% ipython --no-banner

In [1]: import numpy as np

In [2]: np.set_printoptions(precision=3, suppress=True, linewidth=140, legacy="1.25")

In [3]: def rd(a):
   ...:     return np.round(a, 3) + 0
   ...: 

In [4]: feats = np.loadtxt("test16.csv", delimiter=",")

In [5]: feats
Out[5]: 
array([[ 40.047, -14.254,  33.989,  -5.12 ,  -4.568, -30.113, -24.566,  25.094,  24.002,  10.693,  30.623],
       [ 40.201, -15.872,  35.571,  -5.587,  -3.672, -31.905, -26.494,  25.251,  23.394,   9.807,  29.735],
       [ 39.674, -16.606,  34.084,  -4.919,  -5.188, -31.425, -24.053,  24.173,  24.637,  10.201,  30.686],
       [ 38.951, -13.834,  35.022,  -4.516,  -4.987, -29.336, -26.794,  24.371,  21.85 ,   9.196,  28.809],
       [ 41.228, -14.049,  35.695,  -3.713,  -6.719, -29.604, -23.72 ,  24.665,  24.841,  10.275,  30.384],
       [ 40.174, -14.888,  34.655,  -5.337,  -5.5  , -29.578, -24.407,  25.448,  24.699,   8.799,  29.104],
       [ 39.326, -12.451,  36.413,  -4.217,  -4.473, -30.314, -25.427,  26.328,  24.037,   9.531,  29.468],
       [ 40.344, -14.121,  35.595,  -5.576,  -4.943, -32.195, -24.4  ,  25.72 ,  25.222,   9.517,  29.626],
       [ 39.489, -14.835,  34.968,  -4.448,  -5.486, -29.62 , -23.99 ,  24.595,  25.557,  11.043,  30.517],
       [ 40.589, -14.964,  33.254,  -5.082,  -5.409, -30.777, -25.952,  25.516,  26.19 ,   8.623,  31.775],
       [ 37.329, -14.599,  36.168,  -3.05 ,  -5.014, -30.932, -25.508,  23.912,  24.49 ,  10.066,  29.985],
       [ 39.449, -15.739,  34.662,  -3.682,  -3.578, -29.012, -27.05 ,  24.932,  25.552,  10.912,  28.335],
       [ 39.453, -13.251,  34.278,  -4.996,  -3.578, -29.306, -24.308,  23.518,  25.534,  10.508,  29.796],
       [ 39.188, -13.223,  34.977,  -5.933,  -5.284, -29.419, -23.025,  24.147,  23.424,   9.821,  30.663],
       [ 39.726, -15.561,  36.013,  -3.458,  -5.549, -30.992, -26.235,  23.944,  26.153,   9.84 ,  28.402],
       [ 40.969, -16.146,  34.355,  -5.518,  -3.276, -31.043, -26.372,  27.031,  25.153,  12.561,  27.126],
       [ 38.232, -15.05 ,  34.315,  -4.885,  -6.151, -31.089, -24.647,  25.019,  26.046,  11.566,  32.172],
       [ 41.621, -15.359,  35.629,  -5.389,  -4.749, -29.621, -26.094,  24.965,  24.709,   8.417,  30.373],
       [ 40.256, -14.78 ,  34.474,  -4.808,  -8.209, -31.542, -23.799,  23.725,  25.936,   9.342,  28.797],
       [ 39.699, -15.125,  35.363,  -5.132,  -6.251, -30.058, -25.405,  24.003,  25.73 ,   9.676,  28.901],
       [ 38.096, -16.279,  35.217,  -6.011,  -5.163, -30.888, -25.351,  24.71 ,  25.1  ,   9.647,  29.195],
       [ 41.499, -14.325,  34.587,  -6.134,  -5.153, -29.89 , -23.616,  25.626,  25.314,   8.675,  30.228],
       [ 40.404, -14.472,  36.275,  -6.   ,  -4.571, -30.406, -25.281,  26.076,  25.383,   9.895,  28.526],
       [ 40.034, -15.69 ,  34.851,  -5.159,  -5.326, -31.732, -25.835,  23.542,  24.263,  10.655,  30.171],
       [ 39.187, -15.956,  36.007,  -4.207,  -4.9  , -30.189, -25.677,  26.066,  26.39 ,   8.803,  30.211],
       [ 39.184, -16.615,  33.196,  -4.617,  -6.456, -31.483, -25.112,  24.882,  26.234,   8.14 ,  29.43 ],
       [ 39.11 , -13.105,  37.499,  -3.752,  -5.396, -29.153, -27.595,  25.909,  25.94 ,   9.591,  28.832],
       [ 40.456, -15.391,  33.802,  -5.686,  -5.378, -29.936, -24.335,  23.687,  25.493,  10.83 ,  27.967],
       [ 39.751, -14.684,  36.008,  -4.56 ,  -3.662, -29.857, -24.769,  24.761,  24.576,  11.056,  31.222]])

In [6]: hat = feats @ np.linalg.solve(feats.T @ feats, feats.T)

In [7]: rd(hat @ feats[:, 6])
Out[7]: 
array([-24.566, -26.494, -24.053, -26.794, -23.72 , -24.407, -25.427, -24.4  , -23.99 , -25.952, -25.508, -27.05 , -24.308, -23.025,
       -26.235, -26.372, -24.647, -26.094, -23.799, -25.405, -25.351, -23.616, -25.281, -25.835, -25.677, -25.112, -27.595, -24.335,
       -24.769])

In [8]: rd(np.trace(hat))
Out[8]: 11.0

In [9]: rd(np.linalg.eigvalsh(hat))
Out[9]: array([0., 0., 0., 0., 0., 0., 0., 0., 0., 0., 0., 0., 0., 0., 0., 0., 0., 0., 1., 1., 1., 1., 1., 1., 1., 1., 1., 1., 1.])
